% python3 -q
>>> import numpy as np
>>> import numpy.linalg as la
>>> np.set_printoptions(precision=3, suppress=True, linewidth=160)
>>> J = np.load("x.npy")
>>> J
array([[-11,   5,   6],
       [  0,   0,   0],
       [ -7,   1,   4]])
>>> rng = np.random.default_rng(3594)
>>> labels = rng.permutation(3)
>>> labels
array([0, 2, 1])
>>> other = J[labels][:, labels]
>>> np.sort(np.abs(la.eigvals(other)))
array([0.   , 0.275, 7.275])
>>> np.diag(other)
array([-11,   4,   0])
>>> other
array([[-11,   6,   5],
       [ -7,   4,   1],
       [  0,   0,   0]])
>>> K = np.load("data.npy")
>>> K
array([[ 4,  0,  1],
       [ 0, -2, -1],
       [ 1, -1, -4]])
>>> O = K.astype(float).copy()
>>> for j in range(3):
...     O[:, j] -= O[:, :j] @ (O[:, :j].T @ O[:, j])
...     O[:, j] /= la.norm(O[:, j])
... 
>>> np.round(O.T @ O, 3) + 0
array([[1., 0., 0.],
       [0., 1., 0.],
       [0., 0., 1.]])
>>> np.all(la.eigvalsh(K) > 0)
np.False_
>>> P = np.triu(np.array([[4, 0, 9], [2, 3, 6], [3, 4, 6]]), 1) + np.eye(3)
>>> other = P @ K @ la.inv(P)
>>> P @ K - K @ P
array([[  9.,  -9., -72.],
       [  6.,  -6., -12.],
       [  0.,   0.,  -3.]])
>>> round(float(la.det(other)), 3)
30.0
>>> E = np.load("layer17.npy")
>>> E
array([[0, 0, 1, 0],
       [0, 0, 0, 0],
       [0, 0, 0, 0]])
>>> r = la.matrix_rank(E)
>>> r
np.int64(1)
>>> N = la.svd(E)[2][r:].T
>>> np.allclose(E @ N, 0)
True
>>> la.matrix_rank(E.T @ E), la.matrix_rank(E @ E.T)
(np.int64(1), np.int64(1))
>>> [int(la.matrix_rank(E[:i])) for i in range(1, len(E) + 1)]
[1, 1, 1]
>>> Uu, s, Vt = la.svd(E)
>>> np.argmax(s[:-1] / (s[1:] + 1e-6)) + 1
np.int64(1)
>>> other = Uu[:, :1] @ np.diag(s[:1]) @ Vt[:1]
>>> np.abs(E - other).max()
np.float64(0.0)
>>> la.matrix_rank(other)
np.int64(1)
>>> other
array([[0., 0., 1., 0.],
       [0., 0., 0., 0.],
       [0., 0., 0., 0.]])
>>> la.svd(E, compute_uv=False)
array([1., 0., 0.])
>>> la.norm(E, axis=0)
array([0., 0., 1., 0.])
>>> E.T @ E
array([[0, 0, 0, 0],
       [0, 0, 0, 0],
       [0, 0, 1, 0],
       [0, 0, 0, 0]])
>>> X = np.loadtxt("arr.csv", delimiter=",")
>>> X
array([[-0.493, -0.235,  0.617],
       [-0.67 , -0.345,  0.793],
       [ 0.09 ,  0.04 , -0.119],
       [ 0.851,  0.508, -0.933],
       [ 0.   ,  0.   ,  0.   ],
       [-0.793, -0.446,  0.894],
       [-0.937, -0.641,  0.979],
       [ 0.716,  0.38 , -0.834],
       [ 0.   ,  0.   ,  0.   ],
       [-0.558, -0.273,  0.686],
       [-0.422, -0.197,  0.537],
       [ 0.617,  0.31 , -0.744],
       [ 0.67 ,  0.345, -0.793],
       [-0.969, -0.726,  0.992],
       [ 0.67 ,  0.345, -0.793],
       [-0.178, -0.08 ,  0.235],
       [-0.925, -0.617,  0.974],
       [-0.178, -0.08 ,  0.235],
       [ 0.264,  0.119, -0.345],
       [-0.493, -0.235,  0.617],
       [-0.493, -0.235,  0.617]])
>>> w1 = np.array([[2, 6, -5, -8, -2, 8], [-9, -3, 1, 4, -8, 6], [-5, -7, 1, 2, -7, -7]])
>>> beta = np.array([-1, 0, 1, 3, -3, -1])
>>> hid = np.maximum(X @ w1 + beta, 0)
>>> la.matrix_rank(hid)
np.int64(5)
>>> (hid > 0).astype(int)
array([[0, 0, 1, 1, 0, 0],
       [0, 0, 1, 1, 0, 0],
       [0, 1, 1, 1, 0, 1],
       [1, 1, 0, 0, 0, 1],
       [0, 0, 1, 1, 0, 0],
       [0, 0, 1, 1, 0, 0],
       [0, 0, 1, 1, 0, 0],
       [1, 1, 0, 0, 0, 1],
       [0, 0, 1, 1, 0, 0],
       [0, 0, 1, 1, 0, 0],
       [0, 0, 1, 1, 0, 0],
       [1, 1, 0, 0, 0, 1],
       [1, 1, 0, 0, 0, 1],
       [0, 0, 1, 1, 0, 0],
       [1, 1, 0, 0, 0, 1],
       [0, 0, 1, 1, 0, 0],
       [0, 0, 1, 1, 0, 0],
       [0, 0, 1, 1, 0, 0],
       [1, 1, 0, 1, 0, 1],
       [0, 0, 1, 1, 0, 0],
       [0, 0, 1, 1, 0, 0]])
>>> cent = np.array([[3, 3], [-1, 1], [3, -2], [-1, -2], [-1, -2], [-3, 0]])
>>> w1 @ cent
array([[-29,  42],
       [-35, -24],
       [ 21, -14]])
>>> Uu, s, Vt = la.svd(X)
>>> s
array([4.476, 0.336, 0.028])
>>> other = Uu[:, :1] @ np.diag(s[:1]) @ Vt[:1]
>>> round(la.norm(X - other) / la.norm(X), 3)
np.float64(0.075)
>>> la.matrix_rank(other)
np.int64(1)
>>> round(np.abs(X - other).max(), 3)
np.float64(0.166)
>>> la.matrix_rank(X, rtol=0.05)
np.int64(2)
>>> x0 = np.array([3, 3, -1])
>>> y = X @ x0
>>> beta, lr = np.zeros(3), 1 / la.norm(X, 2) ** 2
>>> for i in range(25):
...     beta -= lr * X.T @ (X @ beta - y)
...     if i % 5 == 0: print(i, round(la.norm(X @ beta - y), 3))
... 
0 0.778
5 0.756
10 0.735
15 0.715
20 0.695
>>> beta
array([ 2.276,  1.565, -2.377])
>>> labels = X[:, 0] > np.median(X[:, 0])
>>> f = X[labels].mean(axis=0) - X[~labels].mean(axis=0)
>>> (((X - X.mean(axis=0)) @ f > 0) == labels).mean()
np.float64(1.0)
>>> np.argsort(-np.abs(f).round(6), kind="stable")
array([2, 0, 1])
>>> labels.astype(int)
array([0, 0, 1, 1, 1, 0, 0, 1, 1, 0, 0, 1, 1, 0, 1, 0, 0, 0, 1, 0, 0])
>>> f
array([ 1.023,  0.57 , -1.188])
>>> ((X - X.mean(axis=0)) @ f > 0).astype(int)
array([0, 0, 1, 1, 1, 0, 0, 1, 1, 0, 0, 1, 1, 0, 1, 0, 0, 0, 1, 0, 0])
>>> arr = np.loadtxt("m.csv", delimiter=",")
>>> arr
array([[ 1.1,  0.2, -0.1],
       [-0.1, -0.6, -0.8],
       [ 0.3,  2.2, -1.6]])
>>> np.round(la.det(arr.T), 3)
np.float64(2.916)
>>> np.round(la.eigvals(arr).sum().real, 3)
np.float64(-1.1)
>>> np.einsum("ij,ji->", arr, arr)
np.float64(0.51)
>>> round(float(la.det(arr[::-1])), 3)
-2.916
>>> np.poly(arr)
array([ 1.   ,  1.1  ,  0.35 , -2.916])
>>> w1 = np.array([[-2, 1], [0, 2], [0, 0]])
>>> beta = np.array([2, 3])
>>> hid = np.maximum(arr @ w1 + beta, 0)
>>> la.matrix_rank(hid)
np.int64(2)
>>> (hid > 0).mean(axis=0)
array([0.667, 1.   ])
>>> cent = np.array([[0, -2, -1], [2, -2, -1]])
>>> (hid @ cent).round(6).argmax(axis=1)
array([0, 0, 0])
>>> x0 = np.array([-4, 6, -3])
>>> y = arr @ x0
>>> beta, lr = np.zeros(3), 1 / la.norm(arr, 2) ** 2
>>> for i in range(12):
...     beta -= lr * arr.T @ (arr @ beta - y)
...     if i % 2 == 0: print(i, round(la.norm(arr @ beta - y), 3))
... 
0 4.571
2 3.367
4 2.49
6 1.849
8 1.379
10 1.033
>>> beta
array([-3.212,  5.656, -3.253])
>>> np.round(la.cond(arr), 3)
np.float64(2.885)
>>> f = np.array([0, 0, -2])
>>> feats = 3 * np.eye(3) + np.outer(f, f)
>>> feats
array([[3., 0., 0.],
       [0., 3., 0.],
       [0., 0., 7.]])
>>> Uu, s, Vt = la.svd(J)
>>> V = Vt[:(s > 1e-8).sum()]
>>> x0 = J[2] + -3 * J[1] + rng.integers(2) * np.eye(3)[0]
>>> x0
array([-7.,  1.,  4.])
>>> round(float(la.norm(x0 - V.T @ V @ x0)), 3)
0.0
>>> np.diag(V.T @ V)
array([0.747, 0.995, 0.258])
>>> np.allclose(V.T @ V @ x0, x0)
True
>>> Lm = la.cholesky(feats)
>>> np.diag(Lm) ** 2
array([3., 3., 7.])
>>> feats / np.sqrt(np.outer(np.diag(feats), np.diag(feats)))
array([[1., 0., 0.],
       [0., 1., 0.],
       [0., 0., 1.]])
>>> la.eigvalsh(feats).min() > 0
np.True_
